In [1]: import numpy as np

In [2]: import numpy.linalg as la

In [3]: np.set_printoptions(precision=1, suppress=True, linewidth=120, sign=" ")

In [4]: rnd = lambda a: np.round(a, 1) + 0

In [5]: K = np.array([[4, 0, 0], [0, 5, 4], [0, 1, 0]])

In [6]: K
Out[6]: 
array([[ 4,  0,  0],
       [ 0,  5,  4],
       [ 0,  1,  0]])

In [7]: Q = K.astype(float).copy()

In [8]: for j in range(3):
   ...:     Q[:, j] -= Q[:, :j] @ (Q[:, :j].T @ Q[:, j])
   ...:     Q[:, j] /= la.norm(Q[:, j])
   ...: 

In [9]: rnd(Q.T @ K)
Out[9]: 
array([[ 4. ,  0. ,  0. ],
       [ 0. ,  5.1,  3.9],
       [ 0. ,  0. ,  0.8]])

In [10]: rng = np.random.default_rng(495716)

In [11]: labels = rng.permutation(3)

In [12]: labels
Out[12]: array([ 1,  0,  2])

In [13]: B = K[labels][:, labels]

In [14]: np.diag(B)
Out[14]: array([ 5,  4,  0])

In [15]: np.trace(B)
Out[15]: np.int64(9)

In [16]: np.allclose(B, K)
Out[16]: False

In [17]: K.inv()
Traceback (most recent call last):
  Cell In[17], line 1
    K.inv()
AttributeError: 'numpy.ndarray' object has no attribute 'inv'


In [18]: np.allclose(K @ K.T, K.T @ K)
Out[18]: False

In [19]: la.determinant(K)
Traceback (most recent call last):
  Cell In[19], line 1
    la.determinant(K)
AttributeError: module 'numpy.linalg' has no attribute 'determinant'


In [20]: np.allclose(K, K.T)
Out[20]: False

In [21]: X = np.maximum(np.array([[3, -6],
    ...:     [-1, 3],
    ...:     [-2, -6],
    ...:     [2, 7],
    ...:     [-2, 8],
    ...:     [-1, -1],
    ...:     [-8, -3],
    ...:     [-1, 7],
    ...:     [2, -6],
    ...:     [9, 6],
    ...:     [0, -2],
    ...:     [-8, 1],
    ...:     [8, -2],
    ...:     [-1, 0],
    ...:     [-5, -7],
    ...:     [8, 4],
    ...:     [1, -9],
    ...:     [-5, 3],
    ...:     [9, 6],
    ...:     [2, 3],
    ...:     [8, -8],
    ...:     [9, -6],
    ...:     [-5, 7],
    ...:     [0, -7],
    ...:     [6, 7],
    ...:     [7, 8]]) @ np.array([[2, 5, 1], [5, 2, 2]]) + np.array([1, 2, 1]), 0)

In [22]: X
Out[22]: 
array([[  0,   5,   0],
       [ 14,   3,   6],
       [  0,   0,   0],
       [ 40,  26,  17],
       [ 37,   8,  15],
       [  0,   0,   0],
       [  0,   0,   0],
       [ 34,  11,  14],
       [  0,   0,   0],
       [ 49,  59,  22],
       [  0,   0,   0],
       [  0,   0,   0],
       [  7,  38,   5],
       [  0,   0,   0],
       [  0,   0,   0],
       [ 37,  50,  17],
       [  0,   0,   0],
       [  6,   0,   2],
       [ 49,  59,  22],
       [ 20,  18,   9],
       [  0,  26,   0],
       [  0,  35,   0],
       [ 26,   0,  10],
       [  0,   0,   0],
       [ 48,  46,  21],
       [ 55,  53,  24]])

In [23]: Xc = (X - X.mean(axis=0)) / X.std(axis=0)

In [24]: rnd(Xc.std(axis=0))
Out[24]: array([ 1.,  1.,  1.])

In [25]: c = la.lstsq(np.delete(Xc, 2, axis=1), Xc[:, 2])[0]

In [26]: rnd(c)
Out[26]: array([ 0.9,  0.1])

In [27]: Q, Rm = la.qr(X)

In [28]: rnd(np.trace(Q @ Q.T))
Out[28]: np.float64(3.0)

In [29]: Q.shape, Rm.shape
Out[29]: ((26, 3), (3, 3))

In [30]: rnd(Q.T @ Q)
Out[30]: 
array([[ 1.,  0.,  0.],
       [ 0.,  1.,  0.],
       [ 0.,  0.,  1.]])

In [31]: np.allclose(Rm.T @ Rm, X.T @ X)
Out[31]: True

In [32]: D = la.norm(X[:, None] - X[None], axis=-1)

In [33]: np.flatnonzero(D[23] < D.mean() / 2)
Out[33]: array([  0,   1,   2,   5,   6,   8,  10,  11,  13,  14,  16,  17,  23])

In [34]: rnd(D[:5, :5])
Out[34]: 
array([[  0. ,  15.4,   5. ,  48.3,  40. ],
       [ 15.4,   0. ,  15.5,  36.4,  25.2],
       [  5. ,  15.5,   0. ,  50.6,  40.7],
       [ 48.3,  36.4,  50.6,   0. ,  18.4],
       [ 40. ,  25.2,  40.7,  18.4,   0. ]])

In [35]: D.shape
Out[35]: (26, 26)
